% python3 -q
>>> import numpy as np
>>> from numpy import linalg as LA
>>> np.set_printoptions(suppress=True, linewidth=200)
>>> m1 = np.load("data.npy")
>>> m1.round(1) + 0
array([[-19.4,   3.6,  28.9,  11.5],
       [-15.5,   1.6,  22.1,   8.7],
       [-14.4,   1. ,  20.2,   7.9],
       [-13.1,   0.4,  17.9,   6.9],
       [-10.5,  -0.6,  13.7,   5.1],
       [ -8.4,  -1.3,  10.4,   3.7],
       [ -6.5,  -1.7,   7.5,   2.5],
       [ -6.4,  -1.8,   7.4,   2.4],
       [ -2.1,  -1.8,   1.6,   0. ],
       [ -1.9,  -1.7,   1.4,   0. ],
       [ -1.7,  -1.7,   1.2,  -0.1],
       [ -0.9,  -1.3,   0.4,  -0.4],
       [  0. ,   0.1,   0.1,   0.1],
       [  0. ,   0.2,   0.1,   0.2],
       [ -0.1,   0.2,   0.2,   0.3],
       [ -0.2,   0.3,   0.3,   0.6],
       [ -0.3,   0.4,   0.4,   0.8],
       [ -0.3,   0.4,   0.4,   0.8],
       [ -0.3,   0.4,   0.4,   0.8],
       [ -0.5,   0.3,   0.6,   1.1],
       [ -0.6,   0.3,   0.6,   1.3],
       [ -1. ,  -0.1,   0.7,   1.8],
       [ -1.1,  -0.2,   0.7,   2. ],
       [ -2.4,  -3.3,  -0.7,   3.4],
       [ -2.6,  -4. ,  -1.1,   3.6],
       [ -2.7,  -4.2,  -1.3,   3.6],
       [ -3. ,  -5.9,  -2.4,   3.9],
       [ -3.1,  -6.2,  -2.6,   3.9],
       [ -3.6,  -9.9,  -5.4,   4.2]])
>>> M2 = m1 / np.sqrt((m1 ** 2).mean(axis=1, keepdims=True))
>>> np.round(LA.norm(M2, axis=1), 1)
array([2., 2., 2., 2., 2., 2., 2., 2., 2., 2., 2., 2., 2., 2., 2., 2., 2., 2., 2., 2., 2., 2., 2., 2., 2., 2., 2., 2., 2.])
>>> dist = LA.norm(m1[:, None] - m1[None], axis=-1)
>>> dist.shape
(29, 29)
>>> (dist + 1e9 * np.eye(29)).round(6).argmin(axis=1)
array([ 1,  2,  1,  2,  5,  6,  7,  6,  9,  8,  9, 10, 13, 12, 13, 16, 17, 16, 17, 20, 19, 22, 21, 24, 25, 24, 27, 26, 27])
>>> np.flatnonzero(dist[2] < dist.mean() / 2)
array([1, 2, 3])
>>> np.unravel_index(dist.round(6).argmax(), dist.shape)
(np.int64(0), np.int64(28))
>>> Uu, s, Vh = LA.svd(m1, full_matrices=False)
>>> np.round(Vh @ Vh.T, 1) + 0
array([[1., 0., 0., 0.],
       [0., 1., 0., 0.],
       [0., 0., 1., 0.],
       [0., 0., 0., 1.]])
>>> np.round(s / s[0], 1) + 0
array([1. , 0.3, 0.1, 0. ])
>>> rank = LA.matrix_rank(m1)
>>> rank
np.int64(3)
>>> ns = LA.svd(m1)[2][rank:].T
>>> ns.shape
(4, 1)
>>> np.round(ns @ ns.T, 1) + 0
array([[ 0.5, -0.3,  0.3,  0.1],
       [-0.3,  0.2, -0.2, -0.1],
       [ 0.3, -0.2,  0.2,  0.1],
       [ 0.1, -0.1,  0.1,  0. ]])
>>> ang = np.radians(60)
>>> r_ = np.eye(4)
>>> r_[3, 3] = r_[2, 2] = np.cos(ang)
>>> r_[3, 2], r_[2, 3] = -np.sin(ang), np.sin(ang)
>>> r_.round(1)
array([[ 1. ,  0. ,  0. ,  0. ],
       [ 0. ,  1. ,  0. ,  0. ],
       [ 0. ,  0. ,  0.5,  0.9],
       [ 0. ,  0. , -0.9,  0.5]])
>>> M2 = m1 @ r_.T
>>> np.allclose(LA.norm(m1, axis=1), LA.norm(M2, axis=1))
True
>>> np.round(np.abs(M2 - m1).max(axis=0), 1)
array([ 0. ,  0. ,  6.3, 30.8])
>>> np.round(LA.svd(m1, compute_uv=False), 1) + 0, np.round(LA.svd(M2, compute_uv=False), 1) + 0
(array([64.2, 20.2,  5.3,  0. ]), array([64.2, 20.2,  5.3,  0. ]))
>>> feats = np.loadtxt("sample19.csv", delimiter=",")
>>> feats
array([[-15.6,  -7.6,  -3.6,   3.2],
       [-15. ,  -6.8,   0.4,   3.7],
       [-16. ,  -4.6,  -2.5,   3.6],
       [-14.4,  -7.1,  -3.4,   3. ],
       [-14.4,  -8. ,  -2.4,   2.3],
       [-16.3,  -5.2,  -1.7,   3.2],
       [-15.1,  -3.7,  -2.5,   3.3],
       [-14.5,  -6.3,  -2.1,   3.9],
       [-16.9,  -5.4,  -1.8,   3. ],
       [-15.7,  -5.7,  -3. ,   4.6],
       [-15.9,  -5.8,  -2.5,   2.8],
       [-14.3,  -6.5,  -3.6,   3.3],
       [-14.9,  -6.6,  -3.5,   2.5]])
>>> x0 = np.array([6, -1, -5, -6])
>>> y = feats @ x0
>>> y.round(1)
array([ -87.2, -107.4, -100.5,  -80.3,  -80.2, -103.3,  -94.2,  -93.6, -105. , -101.1,  -93.9,  -81.1,  -80.3])
>>> rng = np.random.default_rng(6005)
>>> y = y + 0.3 * rng.normal(size=13)
>>> y.round(1)
array([ -87.5, -107. , -100.6,  -80.8,  -79.8, -102.9,  -94.2,  -94.2, -104.7, -101.3,  -93.9,  -80.9,  -80.4])
>>> c, *_ = LA.lstsq(feats, y)
>>> c.round(1)
array([ 5.9, -1. , -4.8, -6.3])
>>> lab = feats[:, 1] > np.median(feats[:, 1])
>>> r0 = feats[lab].mean(axis=0) - feats[~lab].mean(axis=0)
>>> ((feats - feats.mean(axis=0)) @ r0 > 0).astype(int)
array([0, 0, 1, 0, 0, 1, 1, 0, 1, 1, 1, 0, 0])
>>> (((feats - feats.mean(axis=0)) @ r0 > 0) == lab).mean()
np.float64(1.0)
>>> r0.round(1)
array([-1.3,  1.9,  0.3,  0.3])
>>> K = np.array([[2.8, 0.2, -0.1, 0.0, 0.4],
...     [0.2, 2.7, 0.2, 0.4, -0.3],
...     [-0.1, 0.2, 1.8, 0.5, -0.5],
...     [0.0, 0.4, 0.5, 1.3, -0.3],
...     [0.4, -0.3, -0.5, -0.3, 1.4]])
>>> M2 = np.array([[1, 0, 1], [2, 1, 2], [0, 0, 1], [0, 1, 2], [1, 1, 0]])
>>> np.round(K @ M2, 1)
array([[ 3.6,  0.6,  3.1],
       [ 5.3,  2.8,  6.6],
       [-0.2,  0.2,  3.1],
       [ 0.5,  1.4,  3.9],
       [ 1.2,  0.8, -1.3]])
>>> np.round(np.einsum("ij,ij->i", K, K), 1)
array([8. , 7.6, 3.8, 2.2, 2.6])
>>> LA.matrix_rank(K @ M2)
np.int64(3)
>>> np.vstack([K, M2.T]).shape
(8, 5)
>>> np.round(M2.T @ K.T, 1)
array([[ 3.6,  5.3, -0.2,  0.5,  1.2],
       [ 0.6,  2.8,  0.2,  1.4,  0.8],
       [ 3.1,  6.6,  3.1,  3.9, -1.3]])
>>> np.round(np.einsum("ik,kj->ji", K, M2), 1)
array([[ 3.6,  5.3, -0.2,  0.5,  1.2],
       [ 0.6,  2.8,  0.2,  1.4,  0.8],
       [ 3.1,  6.6,  3.1,  3.9, -1.3]])
>>> q, V = LA.qr(K[:, :1])[0], LA.qr(K[:, 1:])[0]
>>> s = LA.svd(q.T @ V, compute_uv=False)
>>> np.round(np.degrees(np.arccos(s.clip(0, 1))), 1)
array([62.3])
>>> (s > 0.9).sum()
np.int64(0)
>>> lab = rng.permutation(5)
>>> lab
array([1, 0, 3, 4, 2])
>>> M2 = K[lab][:, lab]
>>> np.diag(M2)
array([2.7, 2.8, 1.3, 1.4, 1.8])
>>> np.round(np.sort(np.abs(LA.eigvals(M2))), 1)
array([1. , 1. , 2. , 3. , 3.1])
>>> np.trace(M2)
np.float64(10.0)
>>> round(LA.det(M2), 1), np.round(LA.det(K[lab]), 1)
(np.float64(17.5), np.float64(-17.5))
>>> M = np.load("a.npy")
>>> M
array([[-1,  0,  1,  2],
       [ 3,  4,  5,  6],
       [ 7,  8,  9, 10]])
>>> Uu, s, Vh = LA.svd(M, full_matrices=False)
>>> np.round(Uu.T @ Uu, 1) + 0
array([[1., 0., 0.],
       [0., 1., 0.],
       [0., 0., 1.]])
>>> np.round(Uu.T @ M @ Vh.T, 1) + 0
array([[19.5,  0. ,  0. ],
       [ 0. ,  2.2,  0. ],
       [ 0. ,  0. ,  0. ]])
>>> np.round(Vh @ Vh.T, 1) + 0
array([[1., 0., 0.],
       [0., 1., 0.],
       [0., 0., 1.]])
>>> np.abs(Uu[:, 0]).round(6).argmax()
np.int64(2)
>>> np.allclose(Uu * s @ Vh, M)
True
>>> dist = LA.norm(feats[:, None] - feats[None], axis=-1)
>>> dist[:5, :5].round(1)
array([[0. , 4.2, 3.2, 1.3, 2. ],
       [4.2, 0. , 3.8, 3.9, 3.4],
       [3.2, 3.8, 0. , 3.2, 4. ],
       [1.3, 3.9, 3.2, 0. , 1.5],
       [2. , 3.4, 4. , 1.5, 0. ]])
>>> np.round(LA.norm(feats - feats.mean(axis=0), axis=1), 1)
array([1.9, 3. , 1.7, 1.7, 2.3, 1.5, 2.4, 1.1, 1.9, 1.5, 0.8, 1.6, 1.4])
>>> dist[0].round(1)
array([0. , 4.2, 3.2, 1.3, 2. , 3.1, 4.1, 2.4, 3.1, 2.4, 2.2, 1.7, 1.4])
>>> (dist + 1e9 * np.eye(13)).round(6).argmin(axis=1)
array([ 3,  7,  5, 11,  3,  8,  2, 11,  5,  2,  5,  3,  3])
>>> M2 = M[0, 0] * M[1:] - np.outer(M[1:, 0], M[0])
>>> M2
array([[  0,  -4,  -8, -12],
       [  0,  -8, -16, -24]])
>>> np.flatnonzero(~M2.round(6).any(axis=1))
array([], dtype=int64)
>>> r0 = np.array([5, -2, 4])
>>> np.convolve(M[1], r0)
array([15, 14, 29, 36,  8, 24])
>>> np.correlate(M[1], M[0], "full")
array([ 6, 11, 14, 14,  2, -5, -6])
>>> np.array([np.convolve(row, r0, "same") for row in M])
array([[ 2,  1,  8,  0],
       [14, 29, 36,  8],
       [26, 57, 64, 16]])
>>> J = np.load("arr.npy")
>>> J
array([[ 9, -2,  4, -4, -5],
       [ 7,  2, -5,  4, -5],
       [ 9, -2,  4, -4, -5],
       [ 0,  0, -6,  3,  0]])
>>> rank = LA.matrix_rank(J)
>>> rank
np.int64(3)
>>> ns = LA.svd(J)[2][rank:].T
>>> LA.matrix_rank(J.T @ J), LA.matrix_rank(J @ J.T)
(np.int64(3), np.int64(3))
>>> [int(LA.matrix_rank(np.delete(J, i, axis=0))) for i in range(4)]
[3, 2, 3, 2]
>>> [int(LA.matrix_rank(J[:i])) for i in range(1, len(J) + 1)]
[1, 2, 2, 3]
>>> M2 = np.array([[-3, 2], [-1, 0]])
>>> Z = np.kron(M2, J)
>>> LA.matrix_rank(Z)
np.int64(6)
>>> Z.shape
(8, 10)
>>> np.round(LA.norm(Z, 2), 1), round(LA.norm(M2, 2) * LA.norm(J, 2), 1)
(np.float64(65.5), np.float64(65.5))
>>> Uu, s, Vh = LA.svd(J)
>>> V = Vh[:(s > 1e-8).sum()]
>>> x0 = J[0] + 5 * J[3] + rng.integers(2) * np.eye(5)[4]
>>> x0
array([  9.,  -2., -26.,  11.,  -5.])
>>> np.round(np.diag(V.T @ V), 1)
array([0.7, 0.6, 0.9, 0.5, 0.3])
>>> np.round(LA.norm(x0 - V.T @ V @ x0), 1)
np.float64(0.0)
>>> np.allclose(V.T @ V @ x0, x0)
True
>>> gram = J.T @ J
>>> np.trace(gram), (J ** 2).sum()
(np.int64(448), np.int64(448))
>>> gram
array([[ 211,  -22,   37,  -44, -125],
       [ -22,   12,  -26,   24,   10],
       [  37,  -26,   93,  -70,  -15],
       [ -44,   24,  -70,   57,   20],
       [-125,   10,  -15,   20,   75]])
>>> LA.matrix_rank(gram)
np.int64(3)
>>> np.diag(gram)
array([211,  12,  93,  57,  75])
>>> np.allclose(gram, gram.T)
True
>>> X = np.load("m.npy")
>>> X
array([[3, 1, 4, 5, 1],
       [0, 5, 0, 5, 3],
       [3, 3, 0, 1, 4],
       [0, 2, 4, 5, 5],
       [0, 3, 2, 1, 3]])
>>> Xc = m1 - m1.mean(axis=0)
>>> V = LA.svd(Xc)[2][:3]
>>> M2 = Xc - Xc @ V.T @ V
>>> np.round(M2.std(axis=0), 1) + 0
array([0., 0., 0., 0.])
>>> np.round((Xc @ V.T).std(axis=0), 1)
array([10.1,  3. ,  1. ])
>>> np.round(np.diag(V.T @ V), 1)
array([0.5, 0.8, 0.8, 1. ])
>>> LA.norm(M2, axis=1).round(6).argmax()
np.int64(0)
>>> r0 = np.array([3, -3, 2, -3, 2])
>>> M2 = X + np.outer(r0, np.eye(5)[2])
>>> round(float(LA.det(M2) / LA.det(X)), 1), round(1 + LA.solve(X, r0)[2], 1)
(2.3, np.float64(2.3))
>>> LA.matrix_rank(M2 - X)
np.int64(1)
>>> x0 = np.array([4, -2, 0, -5, 5])
>>> y = X @ x0
>>> c, lr = np.zeros(5), 1 / LA.norm(X, 2) ** 2
>>> for i in range(15):
...     c -= lr * X.T @ (X @ c - y)
...     if i % 5 == 0: print(i, round(LA.norm(X @ c - y), 1))
... 
0 27.7
5 18.9
10 13.2
>>> c.round(1) + 0
array([ 2.6, -0.5,  0. , -3.9,  2.9])
>>> round(float(LA.cond(X)), 1)
9.0
>>> r0, g = X[0], X[1]
>>> r0 @ g
np.int64(33)
>>> r0 @ r0
np.int64(52)
>>> p = (r0 @ g) / (r0 @ r0) * r0
>>> np.outer(r0, g)
array([[ 0, 15,  0, 15,  9],
       [ 0,  5,  0,  5,  3],
       [ 0, 20,  0, 20, 12],
       [ 0, 25,  0, 25, 15],
       [ 0,  5,  0,  5,  3]])
>>> (g - p) @ r0
np.float64(0.0)
>>> LA.matrix_rank(np.outer(r0, g))
np.int64(1)
>>> p.round(1)
array([1.9, 0.6, 2.5, 3.2, 0.6])
>>> np.round(g - p, 1)
array([-1.9,  4.4, -2.5,  1.8,  2.4])
>>> q = X.astype(float).copy()
>>> for j in range(5):
...     q[:, j] -= q[:, :j] @ (q[:, :j].T @ q[:, j])
...     q[:, j] /= LA.norm(q[:, j])
... 
>>> np.round(q.T @ X, 1) + 0
array([[ 4.2,  2.8,  2.8,  4.2,  3.5],
       [ 0. ,  6.3,  1.6,  5.4,  5.9],
       [ 0. ,  0. ,  5. ,  4.3,  2.1],
       [ 0. ,  0. ,  0. ,  3.5, -1. ],
       [ 0. ,  0. ,  0. ,  0. ,  2.8]])
>>> np.round(q.T @ q, 1) + 0
array([[1., 0., 0., 0., 0.],
       [0., 1., 0., 0., 0.],
       [0., 0., 1., 0., 0.],
       [0., 0., 0., 1., 0.],
       [0., 0., 0., 0., 1.]])
>>> q.round(1)
array([[ 0.7, -0.2,  0.4,  0.3, -0.4],
       [ 0. ,  0.8, -0.2,  0.5, -0.2],
       [ 0.7,  0.2, -0.4, -0.3,  0.4],
       [ 0. ,  0.3,  0.7,  0.1,  0.6],
       [ 0. ,  0.5,  0.2, -0.8, -0.4]])
>>> A = np.loadtxt("case16.csv", delimiter=",")
>>> A
array([[0., 1., 0., 0., 1.],
       [1., 0., 0., 0., 1.],
       [0., 0., 0., 0., 0.],
       [0., 0., 0., 0., 1.],
       [1., 1., 0., 1., 0.]])
>>> # 2 groups of indices that never mix
>>> [round(float(LA.det(A[:i, :i])), 2) + 0 for i in range(1, 6)]
[0.0, -1.0, 0.0, 0.0, 0.0]
>>> try:
...     LA.cholesky(A)
... except LA.LinAlgError as e:
...     print(e)
... 
Matrix is not positive definite
>>> np.all(LA.eigvalsh(A) > 0)
np.False_
>>> round(LA.eigvalsh(A).min(), 1)
np.float64(-1.5)
>>> arr = np.loadtxt("x.csv", delimiter=",")
>>> arr
array([[0., 0., 0., 0.],
       [4., 3., 3., 4.],
       [1., 2., 1., 0.],
       [3., 2., 2., 2.],
       [2., 2., 1., 2.],
       [1., 2., 1., 0.],
       [3., 4., 2., 2.],
       [2., 2., 1., 2.],
       [3., 3., 3., 2.],
       [3., 2., 2., 2.],
       [1., 2., 1., 0.],
       [0., 0., 0., 0.],
       [0., 0., 0., 0.],
       [3., 3., 3., 2.],
       [1., 0., 1., 0.],
       [5., 5., 4., 4.],
       [3., 4., 2., 2.],
       [4., 4., 3., 2.],
       [3., 4., 2., 2.],
       [0., 0., 0., 0.],
       [2., 2., 1., 2.]])
>>> # row 5 repeats row 2
>>> M2 = np.c_[arr[:, :3] @ np.array([[5, 3, 1], [5, 5, 3], [5, 2, 2]]), np.array([-4, -5, -2, 3, 1, -4, 5, 1, 2, 0, 5, 3, -2, -4, 3, -2, 1, 1, 1, 1, 2])]
>>> M2
array([[ 0.,  0.,  0., -4.],
       [50., 33., 19., -5.],
       [20., 15.,  9., -2.],
       [35., 23., 13.,  3.],
       [25., 18., 10.,  1.],
       [20., 15.,  9., -4.],
       [45., 33., 19.,  5.],
       [25., 18., 10.,  1.],
       [45., 30., 18.,  2.],
       [35., 23., 13.,  0.],
       [20., 15.,  9.,  5.],
       [ 0.,  0.,  0.,  3.],
       [ 0.,  0.,  0., -2.],
       [45., 30., 18., -4.],
       [10.,  5.,  3.,  3.],
       [70., 48., 28., -2.],
       [45., 33., 19.,  1.],
       [55., 38., 22.,  1.],
       [45., 33., 19.,  1.],
       [ 0.,  0.,  0.,  1.],
       [25., 18., 10.,  2.]])
>>> np.round(LA.lstsq(arr, M2[:, 0])[0], 1) + 0
array([5., 5., 5., 0.])
>>> np.round(LA.norm(LA.qr(arr)[0].T @ M2, axis=0) ** 2 / ((M2 ** 2).sum(axis=0) + 1e-12), 1)
array([1. , 1. , 1. , 0.2])
